% python3 -q
>>> import numpy as np
>>> np.set_printoptions(precision=2, suppress=True, linewidth=120, sign=" ")
>>> tidy = lambda a: np.round(a, 2) + 0
>>> K = np.load("dump.npy")
>>> K
array([[  1,  -1,   1,  -1],
       [  1,   0,   0,   0],
       [  1,   1,   1,   1],
       [  1,   2,   4,   8],
       [  1,   3,   9,  27],
       [  1,   4,  16,  64],
       [  1,   5,  25, 125],
       [  1,   6,  36, 216]])
>>> A2 = np.c_[K[:, :1] @ np.array([[-2]]), np.array([0, 2, 3, -3, -3, -3, 0, -5])]
>>> print(A2)
[[-2  0]
 [-2  2]
 [-2  3]
 [-2 -3]
 [-2 -3]
 [-2 -3]
 [-2  0]
 [-2 -5]]
>>> tidy(np.linalg.norm(np.linalg.qr(K)[0].T @ A2, axis=0) ** 2 / ((A2 ** 2).sum(axis=0) + 1e-12))
array([ 1.  ,  0.54])
>>> x0 = np.array([1, -2, -2, 2])
>>> target = K @ x0
>>> beta, lr = np.zeros(4), 1 / np.linalg.norm(K, 2) ** 2
>>> for i in range(300):
...     beta -= lr * K.T @ (K @ beta - target)
...     if i % 50 == 0: print(i, round(np.linalg.norm(K @ beta - target), 2))
... 
0 23.5
50 22.32
100 21.2
150 20.14
200 19.14
250 18.19
>>> print(tidy(np.linalg.cond(K)))
178.91
>>> P = K @ np.linalg.solve(K.T @ K, K.T)
>>> tidy(np.diag(P))
array([ 0.89,  0.37,  0.42,  0.31,  0.31,  0.42,  0.37,  0.89])
>>> tidy(P @ K[:, 3])
array([ -1.,   0.,   1.,   8.,  27.,  64., 125., 216.])
>>> np.allclose(P @ P, P)
True
>>> tidy(P)
array([[ 0.89,  0.24, -0.06, -0.12, -0.05,  0.06,  0.09, -0.06],
       [ 0.24,  0.37,  0.33,  0.18,  0.01, -0.11, -0.11,  0.09],
       [-0.06,  0.33,  0.42,  0.31,  0.12, -0.06, -0.11,  0.06],
       [-0.12,  0.18,  0.31,  0.31,  0.23,  0.12,  0.01, -0.05],
       [-0.05,  0.01,  0.12,  0.23,  0.31,  0.31,  0.18, -0.12],
       [ 0.06, -0.11, -0.06,  0.12,  0.31,  0.42,  0.33, -0.06],
       [ 0.09, -0.11, -0.11,  0.01,  0.18,  0.33,  0.37,  0.24],
       [-0.06,  0.09,  0.06, -0.05, -0.12, -0.06,  0.24,  0.89]])
